>>> import numpy as np
>>> np.set_printoptions(precision=3, suppress=True, linewidth=160, floatmode="fixed")
>>> arr = np.loadtxt("layer13.csv", delimiter=",")
>>> arr
array([[0.000, 0.000, 1.000, 1.000, 0.000, 1.000, 1.000, 0.000, 0.000, 0.000, 0.000, 0.000],
       [0.000, 0.000, 0.000, 0.000, 0.000, 0.000, 0.000, 1.000, 1.000, 1.000, 1.000, 1.000],
       [1.000, 0.000, 0.000, 1.000, 0.000, 1.000, 1.000, 0.000, 0.000, 0.000, 0.000, 0.000],
       [1.000, 0.000, 1.000, 0.000, 0.000, 0.000, 1.000, 0.000, 0.000, 0.000, 0.000, 0.000],
       [0.000, 0.000, 0.000, 0.000, 0.000, 0.000, 0.000, 1.000, 1.000, 0.000, 1.000, 0.000],
       [1.000, 0.000, 1.000, 0.000, 0.000, 0.000, 1.000, 0.000, 0.000, 0.000, 0.000, 0.000],
       [1.000, 0.000, 1.000, 1.000, 0.000, 1.000, 0.000, 0.000, 0.000, 0.000, 0.000, 0.000],
       [0.000, 1.000, 0.000, 0.000, 1.000, 0.000, 0.000, 0.000, 0.000, 0.000, 1.000, 1.000],
       [0.000, 1.000, 0.000, 0.000, 1.000, 0.000, 0.000, 0.000, 0.000, 1.000, 0.000, 0.000],
       [0.000, 1.000, 0.000, 0.000, 0.000, 0.000, 0.000, 0.000, 1.000, 0.000, 1.000, 1.000],
       [0.000, 1.000, 0.000, 0.000, 1.000, 0.000, 0.000, 1.000, 0.000, 1.000, 0.000, 0.000],
       [0.000, 1.000, 0.000, 0.000, 0.000, 0.000, 0.000, 1.000, 0.000, 1.000, 0.000, 0.000]])
>>> U, sigma, VT = np.linalg.svd(arr)
>>> np.argmax(sigma[:-1] / (sigma[1:] + 1e-6)) + 1
np.int64(11)
>>> out = U[:, :11] @ np.diag(sigma[:11]) @ VT[:11]
>>> out.round(3) + 0
array([[0.000, 0.000, 1.000, 1.000, 0.000, 1.000, 1.000, 0.000, 0.000, 0.000, 0.000, 0.000],
       [0.000, 0.000, 0.000, 0.000, 0.000, 0.000, 0.000, 1.000, 1.000, 1.000, 1.000, 1.000],
       [1.000, 0.000, 0.000, 1.000, 0.000, 1.000, 1.000, 0.000, 0.000, 0.000, 0.000, 0.000],
       [1.000, 0.000, 1.000, 0.000, 0.000, 0.000, 1.000, 0.000, 0.000, 0.000, 0.000, 0.000],
       [0.000, 0.000, 0.000, 0.000, 0.000, 0.000, 0.000, 1.000, 1.000, 0.000, 1.000, 0.000],
       [1.000, 0.000, 1.000, 0.000, 0.000, 0.000, 1.000, 0.000, 0.000, 0.000, 0.000, 0.000],
       [1.000, 0.000, 1.000, 1.000, 0.000, 1.000, 0.000, 0.000, 0.000, 0.000, 0.000, 0.000],
       [0.000, 1.000, 0.000, 0.000, 1.000, 0.000, 0.000, 0.000, 0.000, 0.000, 1.000, 1.000],
       [0.000, 1.000, 0.000, 0.000, 1.000, 0.000, 0.000, 0.000, 0.000, 1.000, 0.000, 0.000],
       [0.000, 1.000, 0.000, 0.000, 0.000, 0.000, 0.000, 0.000, 1.000, 0.000, 1.000, 1.000],
       [0.000, 1.000, 0.000, 0.000, 1.000, 0.000, 0.000, 1.000, 0.000, 1.000, 0.000, 0.000],
       [0.000, 1.000, 0.000, 0.000, 0.000, 0.000, 0.000, 1.000, 0.000, 1.000, 0.000, 0.000]])
>>> np.round(np.abs(arr - out).max(), 3)
np.float64(0.0)
>>> np.linalg.matrix_rank(arr, rtol=0.05)
np.int64(11)
>>> np.round(np.linalg.norm(arr - out) / np.linalg.norm(arr), 3)
np.float64(0.0)
>>> np.linalg.matrix_rank(arr, rtol=0.1)
np.int64(10)
>>> np.linalg.norm(arr, axis=1).argmax()
np.int64(1)
>>> np.round(np.linalg.norm(arr, 2), 3)
np.float64(3.829)
>>> round(float(np.linalg.norm(arr, "nuc")), 3)
18.045
>>> np.linalg.norm(arr, axis=1)
array([2.000, 2.236, 2.000, 1.732, 1.732, 1.732, 2.000, 2.000, 1.732, 2.000, 2.000, 1.732])
>>> round(float(np.linalg.norm(arr) ** 2 / np.linalg.norm(arr, 2) ** 2), 3)
3.002
>>> np.linalg.lstsq(arr[:-1].T, arr[-1])[2]
np.int32(10)
>>> np.allclose(arr[:-1].T @ np.linalg.lstsq(arr[:-1].T, arr[-1])[0], arr[-1])
False
>>> try:
...     np.linalg.inv(arr)
... except np.linalg.LinAlgError as e:
...     print(e)
... 
Singular matrix
>>> round(float(np.trace(np.linalg.pinv(arr) @ arr)), 3)
11.0
>>> np.round(np.sort(np.abs(np.linalg.eigvals(arr))), 3) + 0
array([0.000, 0.231, 0.634, 0.861, 0.914, 1.000, 1.000, 1.646, 1.888, 2.397, 3.646, 3.829])
>>> np.allclose(arr @ arr.T, arr.T @ arr)
True
>>> (arr + arr.T) / 2
array([[0.000, 0.000, 1.000, 1.000, 0.000, 1.000, 1.000, 0.000, 0.000, 0.000, 0.000, 0.000],
       [0.000, 0.000, 0.000, 0.000, 0.000, 0.000, 0.000, 1.000, 1.000, 1.000, 1.000, 1.000],
       [1.000, 0.000, 0.000, 1.000, 0.000, 1.000, 1.000, 0.000, 0.000, 0.000, 0.000, 0.000],
       [1.000, 0.000, 1.000, 0.000, 0.000, 0.000, 1.000, 0.000, 0.000, 0.000, 0.000, 0.000],
       [0.000, 0.000, 0.000, 0.000, 0.000, 0.000, 0.000, 1.000, 1.000, 0.000, 1.000, 0.000],
       [1.000, 0.000, 1.000, 0.000, 0.000, 0.000, 1.000, 0.000, 0.000, 0.000, 0.000, 0.000],
       [1.000, 0.000, 1.000, 1.000, 0.000, 1.000, 0.000, 0.000, 0.000, 0.000, 0.000, 0.000],
       [0.000, 1.000, 0.000, 0.000, 1.000, 0.000, 0.000, 0.000, 0.000, 0.000, 1.000, 1.000],
       [0.000, 1.000, 0.000, 0.000, 1.000, 0.000, 0.000, 0.000, 0.000, 1.000, 0.000, 0.000],
       [0.000, 1.000, 0.000, 0.000, 0.000, 0.000, 0.000, 0.000, 1.000, 0.000, 1.000, 1.000],
       [0.000, 1.000, 0.000, 0.000, 1.000, 0.000, 0.000, 1.000, 0.000, 1.000, 0.000, 0.000],
       [0.000, 1.000, 0.000, 0.000, 0.000, 0.000, 0.000, 1.000, 0.000, 1.000, 0.000, 0.000]])
>>> round(float(np.abs(np.linalg.eigvals(arr)).max()), 3)
3.829
>>> data = np.array([[0.0, 3.0, 3.0, -5.0, 1.0],
...     [6.0, -9.0, 5.0, 8.0, 3.0],
...     [-7.0, -7.0, 4.0, -4.0, 3.0],
...     [3.0, -6.0, 6.0, 6.0, 1.0],
...     [0.0, 0.0, 0.0, 0.0, 2.0]])
>>> np.kron(np.eye(2, dtype=int), data)
array([[ 0.000,  3.000,  3.000, -5.000,  1.000,  0.000,  0.000,  0.000, -0.000,  0.000],
       [ 6.000, -9.000,  5.000,  8.000,  3.000,  0.000, -0.000,  0.000,  0.000,  0.000],
       [-7.000, -7.000,  4.000, -4.000,  3.000, -0.000, -0.000,  0.000, -0.000,  0.000],
       [ 3.000, -6.000,  6.000,  6.000,  1.000,  0.000, -0.000,  0.000,  0.000,  0.000],
       [ 0.000,  0.000,  0.000,  0.000,  2.000,  0.000,  0.000,  0.000,  0.000,  0.000],
       [ 0.000,  0.000,  0.000, -0.000,  0.000,  0.000,  3.000,  3.000, -5.000,  1.000],
       [ 0.000, -0.000,  0.000,  0.000,  0.000,  6.000, -9.000,  5.000,  8.000,  3.000],
       [-0.000, -0.000,  0.000, -0.000,  0.000, -7.000, -7.000,  4.000, -4.000,  3.000],
       [ 0.000, -0.000,  0.000,  0.000,  0.000,  3.000, -6.000,  6.000,  6.000,  1.000],
       [ 0.000,  0.000,  0.000,  0.000,  0.000,  0.000,  0.000,  0.000,  0.000,  2.000]])
>>> round(np.linalg.eigvals(data).sum().real, 3)
np.float64(3.0)
>>> x0 = np.array([1, 1, 0, -2, -2])
>>> h1 = np.maximum(data @ x0, 0)
>>> data * (h1 > 1e-9)[:, None]
array([[ 0.000,  3.000,  3.000, -5.000,  1.000],
       [ 0.000, -0.000,  0.000,  0.000,  0.000],
       [-0.000, -0.000,  0.000, -0.000,  0.000],
       [ 0.000, -0.000,  0.000,  0.000,  0.000],
       [ 0.000,  0.000,  0.000,  0.000,  0.000]])
>>> np.flatnonzero(h1 > 1e-9)
array([0])
>>> h1
array([11.000,  0.000,  0.000,  0.000,  0.000])
>>> P = np.triu(np.array([[1, -1, 3, 1, -3],
...     [2, -3, -3, -3, 3],
...     [2, -3, -1, 3, 0],
...     [2, -3, 2, -1, 2],
...     [3, 3, 1, -1, 3]]), 1) + np.eye(5)
>>> out = P @ data @ np.linalg.inv(P)
>>> P @ data - data @ P
array([[-24.000, -18.000,  22.000, -14.000,   2.000],
       [ 12.000,  45.000, -75.000, -54.000,  23.000],
       [  9.000, -25.000,  18.000,  -8.000,  11.000],
       [  0.000,   3.000, -27.000, -39.000,  19.000],
       [  0.000,   0.000,   0.000,   0.000,   0.000]])
>>> np.trace(out), np.trace(data)
(np.float64(3.0), np.float64(3.0))
>>> round(float(np.linalg.norm(data[2] - data[4])), 3)
11.446
>>> np.round(np.linalg.norm(data, "nuc"), 3)
np.float64(39.637)
>>> round(np.linalg.norm(data, 2), 3)
np.float64(18.474)
>>> Q, Rm = np.linalg.qr(data)
>>> np.abs(np.diag(Rm))
array([ 9.695, 13.014,  5.324,  2.827,  2.000])
>>> np.round(Q.T @ Q, 3) + 0
array([[1.000, 0.000, 0.000, 0.000, 0.000],
       [0.000, 1.000, 0.000, 0.000, 0.000],
       [0.000, 0.000, 1.000, 0.000, 0.000],
       [0.000, 0.000, 0.000, 1.000, 0.000],
       [0.000, 0.000, 0.000, 0.000, 1.000]])
>>> Q @ Rm
array([[ 0.000,  3.000,  3.000, -5.000,  1.000],
       [ 6.000, -9.000,  5.000,  8.000,  3.000],
       [-7.000, -7.000,  4.000, -4.000,  3.000],
       [ 3.000, -6.000,  6.000,  6.000,  1.000],
       [ 0.000,  0.000,  0.000,  0.000,  2.000]])
